In [1]: import numpy as np

In [2]: np.set_printoptions(precision=2, suppress=True, linewidth=120, floatmode="fixed")

In [3]: m1 = np.loadtxt("sample1.csv", delimiter=",")

In [4]: print(m1)
[[ 0.06 -0.24]
 [-0.24  0.94]]

In [5]: # equal to its transpose

In [6]: vec = np.array([1, -5])

In [7]: print(round(float(np.trace(m1)), 2))
1.0

In [8]: print(np.linalg.eigvalsh(2 * m1 - np.eye(2)))
[-1.00  1.00]

In [9]: print(np.eye(2) - m1)
[[0.94 0.24]
 [0.24 0.06]]

In [10]: A = np.load("m.npy")

In [11]: print(A)
[[3 3 3]
 [3 3 3]
 [3 3 3]
 [3 3 3]
 [2 2 2]]

In [12]: left, sigma, Vt = np.linalg.svd(A)

In [13]: evecs = Vt[:(sigma > 1e-8).sum()]

In [14]: rng = np.random.default_rng(8259)

In [15]: vec = A[1] + 2 * A[0] + rng.integers(2) * np.eye(3)[1]

In [16]: print(vec)
[ 9.00 10.00  9.00]

In [17]: print(evecs.T @ evecs)
[[0.33 0.33 0.33]
 [0.33 0.33 0.33]
 [0.33 0.33 0.33]]

In [18]: print(np.diag(evecs.T @ evecs))
[0.33 0.33 0.33]

In [19]: print(round(np.linalg.norm(vec - evecs.T @ evecs @ vec), 2))
0.82

In [20]: K = np.loadtxt("data.csv", delimiter=",")

In [21]: print(K)
[[2.00 0.00 0.00 0.00 0.00 0.00 0.00 0.00]
 [0.00 2.00 0.00 0.00 0.00 0.00 0.00 0.00]
 [0.00 0.00 2.00 0.00 0.00 0.00 0.00 0.00]
 [0.00 0.00 0.00 2.00 0.00 0.00 0.00 0.00]
 [0.00 0.00 0.00 0.00 0.00 0.00 0.00 0.00]
 [0.00 0.00 0.00 0.00 0.00 2.00 0.00 0.00]
 [0.00 0.00 0.00 0.00 0.00 0.00 2.00 0.00]
 [0.00 0.00 0.00 0.00 0.00 0.00 0.00 0.00]]

In [22]: def softmax(z):
    ...:     e = np.exp(z - z.max(axis=-1, keepdims=True))
    ...:     return e / e.sum(axis=-1, keepdims=True)
    ...: 

In [23]: print(np.round(softmax(10 * K[3]), 2) + 0)
[0.00 0.00 0.00 1.00 0.00 0.00 0.00 0.00]

In [24]: scores = K @ K.T / np.sqrt(8)

In [25]: print(softmax(scores + np.triu(np.full(scores.shape, -np.inf), 1)))
[[1.00 0.00 0.00 0.00 0.00 0.00 0.00 0.00]
 [0.20 0.80 0.00 0.00 0.00 0.00 0.00 0.00]
 [0.16 0.16 0.67 0.00 0.00 0.00 0.00 0.00]
 [0.14 0.14 0.14 0.58 0.00 0.00 0.00 0.00]
 [0.20 0.20 0.20 0.20 0.20 0.00 0.00 0.00]
 [0.11 0.11 0.11 0.11 0.11 0.45 0.00 0.00]
 [0.10 0.10 0.10 0.10 0.10 0.10 0.41 0.00]
 [0.12 0.12 0.12 0.12 0.12 0.12 0.12 0.12]]

In [26]: print(softmax(scores).round(6).argmax(axis=1))
[0 1 2 3 0 5 6 0]

In [27]: print(softmax(scores))
[[0.37 0.09 0.09 0.09 0.09 0.09 0.09 0.09]
 [0.09 0.37 0.09 0.09 0.09 0.09 0.09 0.09]
 [0.09 0.09 0.37 0.09 0.09 0.09 0.09 0.09]
 [0.09 0.09 0.09 0.37 0.09 0.09 0.09 0.09]
 [0.12 0.12 0.12 0.12 0.12 0.12 0.12 0.12]
 [0.09 0.09 0.09 0.09 0.09 0.37 0.09 0.09]
 [0.09 0.09 0.09 0.09 0.09 0.09 0.37 0.09]
 [0.12 0.12 0.12 0.12 0.12 0.12 0.12 0.12]]
